% python3 -q
>>> import numpy as np
>>> np.set_printoptions(suppress=True, linewidth=100)
>>> def rnd(a):
...     return np.round(a, 2) + 0
... 
>>> K = np.load("test5.npy")
>>> K
array([[0., 0., 0., 4., 5., 2., 3.],
       [0., 0., 0., 3., 3., 3., 3.],
       [0., 0., 0., 1., 2., 1., 3.],
       [4., 3., 1., 0., 0., 0., 0.],
       [5., 3., 2., 0., 0., 0., 0.],
       [2., 3., 1., 0., 0., 0., 0.],
       [3., 3., 3., 0., 0., 0., 0.]])
>>> ang = np.radians(30)
>>> r_ = np.eye(7)
>>> r_[6, 6] = r_[5, 5] = np.cos(ang)
>>> r_[6, 5], r_[5, 6] = -np.sin(ang), np.sin(ang)
>>> rnd(r_)
array([[ 1.  ,  0.  ,  0.  ,  0.  ,  0.  ,  0.  ,  0.  ],
       [ 0.  ,  1.  ,  0.  ,  0.  ,  0.  ,  0.  ,  0.  ],
       [ 0.  ,  0.  ,  1.  ,  0.  ,  0.  ,  0.  ,  0.  ],
       [ 0.  ,  0.  ,  0.  ,  1.  ,  0.  ,  0.  ,  0.  ],
       [ 0.  ,  0.  ,  0.  ,  0.  ,  1.  ,  0.  ,  0.  ],
       [ 0.  ,  0.  ,  0.  ,  0.  ,  0.  ,  0.87,  0.5 ],
       [ 0.  ,  0.  ,  0.  ,  0.  ,  0.  , -0.5 ,  0.87]])
>>> out = K @ r_.T
>>> np.allclose(np.linalg.norm(K, axis=1), np.linalg.norm(out, axis=1))
True
>>> rnd(np.abs(out - K).max(axis=0))
array([0.  , 0.  , 0.  , 0.  , 0.  , 1.37, 1.9 ])
>>> rnd(np.linalg.det(r_)), rnd(np.trace(r_))
(np.float64(1.0), np.float64(6.73))
>>> rnd(out)
array([[0.  , 0.  , 0.  , 4.  , 5.  , 3.23, 1.6 ],
       [0.  , 0.  , 0.  , 3.  , 3.  , 4.1 , 1.1 ],
       [0.  , 0.  , 0.  , 1.  , 2.  , 2.37, 2.1 ],
       [4.  , 3.  , 1.  , 0.  , 0.  , 0.  , 0.  ],
       [5.  , 3.  , 2.  , 0.  , 0.  , 0.  , 0.  ],
       [2.  , 3.  , 1.  , 0.  , 0.  , 0.  , 0.  ],
       [3.  , 3.  , 3.  , 0.  , 0.  , 0.  , 0.  ]])
>>> np.allclose(K @ K.T, out @ out.T)
True
>>> x = np.array([-2, 2, -3, 0, -1, -3, 2])
>>> K @ x
array([ -5.,  -6.,   1.,  -5., -10.,  -1.,  -9.])
>>> K * x
array([[ -0.,   0.,  -0.,   0.,  -5.,  -6.,   6.],
       [ -0.,   0.,  -0.,   0.,  -3.,  -9.,   6.],
       [ -0.,   0.,  -0.,   0.,  -2.,  -3.,   6.],
       [ -8.,   6.,  -3.,   0.,  -0.,  -0.,   0.],
       [-10.,   6.,  -6.,   0.,  -0.,  -0.,   0.],
       [ -4.,   6.,  -3.,   0.,  -0.,  -0.,   0.],
       [ -6.,   6.,  -9.,   0.,  -0.,  -0.,   0.]])
>>> ev, vecs = np.linalg.eigh(K)
>>> (ev > 1e-8).sum(), (ev < -1e-8).sum()
(np.int64(3), np.int64(3))
>>> rnd(np.linalg.eigvalsh(K @ K))
array([  0.  ,   1.66,   1.66,   2.91,   2.91, 100.43, 100.43])
>>> rnd(vecs.T @ vecs)
array([[1., 0., 0., 0., 0., 0., 0.],
       [0., 1., 0., 0., 0., 0., 0.],
       [0., 0., 1., 0., 0., 0., 0.],
       [0., 0., 0., 1., 0., 0., 0.],
       [0., 0., 0., 0., 1., 0., 0.],
       [0., 0., 0., 0., 0., 1., 0.],
       [0., 0., 0., 0., 0., 0., 1.]])
>>> rnd(vecs.T @ K @ vecs)
array([[-10.02,   0.  ,   0.  ,   0.  ,   0.  ,   0.  ,   0.  ],
       [  0.  ,  -1.71,   0.  ,   0.  ,   0.  ,   0.  ,   0.  ],
       [  0.  ,   0.  ,  -1.29,   0.  ,   0.  ,   0.  ,   0.  ],
       [  0.  ,   0.  ,   0.  ,   0.  ,   0.  ,   0.  ,   0.  ],
       [  0.  ,   0.  ,   0.  ,   0.  ,   1.29,   0.  ,   0.  ],
       [  0.  ,   0.  ,   0.  ,   0.  ,   0.  ,   1.71,   0.  ],
       [  0.  ,   0.  ,   0.  ,   0.  ,   0.  ,   0.  ,  10.02]])
>>> rnd(ev)
array([-10.02,  -1.71,  -1.29,   0.  ,   1.29,   1.71,  10.02])
>>> rnd(vecs @ np.diag(ev) @ vecs.T)
array([[0., 0., 0., 4., 5., 2., 3.],
       [0., 0., 0., 3., 3., 3., 3.],
       [0., 0., 0., 1., 2., 1., 3.],
       [4., 3., 1., 0., 0., 0., 0.],
       [5., 3., 2., 0., 0., 0., 0.],
       [2., 3., 1., 0., 0., 0., 0.],
       [3., 3., 3., 0., 0., 0., 0.]])
>>> ev.sum(), np.trace(K)
(np.float64(0.0), np.float64(0.0))
>>> rnd(np.linalg.det(K))
np.float64(0.0)
>>> (K + K.T) / 2
array([[0., 0., 0., 4., 5., 2., 3.],
       [0., 0., 0., 3., 3., 3., 3.],
       [0., 0., 0., 1., 2., 1., 3.],
       [4., 3., 1., 0., 0., 0., 0.],
       [5., 3., 2., 0., 0., 0., 0.],
       [2., 3., 1., 0., 0., 0., 0.],
       [3., 3., 3., 0., 0., 0., 0.]])
>>> np.allclose(K, K.T)
True
>>> rnd(np.abs(np.linalg.eigvals(K)).max())
np.float64(10.02)
>>> K @ K
array([[54., 42., 25.,  0.,  0.,  0.,  0.],
       [42., 36., 21.,  0.,  0.,  0.,  0.],
       [25., 21., 15.,  0.,  0.,  0.,  0.],
       [ 0.,  0.,  0., 26., 31., 18., 24.],
       [ 0.,  0.,  0., 31., 38., 21., 30.],
       [ 0.,  0.,  0., 18., 21., 14., 18.],
       [ 0.,  0.,  0., 24., 30., 18., 27.]])
>>> np.trace(K)
np.float64(0.0)
>>> np.abs(np.diag(np.linalg.qr(K)[1])) > 1e-9
array([ True,  True,  True,  True,  True,  True, False])
>>> np.unique(K.round(6), axis=0).shape
(7, 7)
>>> rnd(np.trace(np.linalg.pinv(K) @ K))
np.float64(6.0)
>>> W0 = np.load("m.npy")
>>> W0
array([[-3.4 , -0.11, -4.94, -4.94, -4.91],
       [-0.79,  0.1 , -1.41, -1.35, -1.29],
       [ 0.8 ,  0.  ,  1.16,  1.27,  1.13],
       [ 0.24,  0.09,  0.46,  0.61,  0.65],
       [-1.13, -0.25, -1.8 , -1.74, -1.71],
       [-0.66,  0.07, -0.74, -0.74, -0.83],
       [-1.43, -0.04, -2.17, -2.21, -2.33],
       [ 3.54, -0.04,  5.05,  5.05,  5.08],
       [ 2.28,  0.09,  3.25,  3.25,  3.22],
       [ 1.66, -0.15,  2.46,  2.63,  2.48],
       [-4.62, -0.03, -6.89, -6.88, -6.91],
       [ 1.48, -0.14,  2.27,  2.19,  2.15],
       [-1.53, -0.21, -2.23, -2.28, -2.31],
       [ 0.84,  0.22,  1.35,  1.24,  1.3 ],
       [ 0.1 ,  0.07,  0.07,  0.2 ,  0.21],
       [ 2.96,  0.04,  4.44,  4.39,  4.59],
       [-0.06,  0.06, -0.05, -0.31, -0.14],
       [-2.34,  0.07, -3.65, -3.73, -3.38],
       [-1.47,  0.24, -2.08, -1.85, -2.08],
       [-0.27,  0.06, -0.47, -0.41, -0.7 ],
       [-2.7 ,  0.01, -4.11, -4.22, -4.1 ],
       [-1.98, -0.18, -3.08, -2.99, -3.13],
       [ 4.11,  0.31,  5.94,  5.89,  6.04],
       [-0.15, -0.19, -0.07, -0.36, -0.22],
       [ 2.81, -0.07,  4.08,  4.38,  4.26],
       [ 1.62,  0.04,  2.32,  2.35,  2.33],
       [ 2.79, -0.07,  4.23,  4.28,  4.1 ],
       [-1.06,  0.02, -1.43, -1.56, -1.36],
       [ 1.1 ,  0.05,  1.7 ,  1.7 ,  1.62],
       [-0.02,  0.04, -0.21, -0.12, -0.19],
       [ 0.09, -0.05,  0.46,  0.42,  0.45],
       [-2.87, -0.25, -4.33, -4.35, -4.2 ],
       [-1.61, -0.25, -2.18, -2.44, -2.19],
       [-4.42,  0.01, -6.65, -6.31, -6.43],
       [-1.74, -0.04, -2.37, -2.62, -2.61]])
>>> Xc = W0 - W0.mean(axis=0)
>>> Uu, sv, VT = np.linalg.svd(Xc, full_matrices=False)
>>> np.abs(VT[0]).argmax()
np.int64(3)
>>> (np.sign(Uu[:, 0]) == np.sign(Uu[0, 0])).astype(int)
array([1, 1, 0, 0, 1, 1, 1, 0, 0, 0, 1, 0, 1, 0, 0, 0, 0, 1, 1, 1, 1, 1, 0, 0, 0, 0, 0, 1, 0, 0, 0,
       1, 1, 1, 1])
>>> rnd(Xc.mean(axis=0))
array([0., 0., 0., 0., 0.])
>>> rnd(VT[0] * np.sign(VT[0, np.abs(VT[0]).argmax()]))
array([0.36, 0.01, 0.54, 0.54, 0.54])
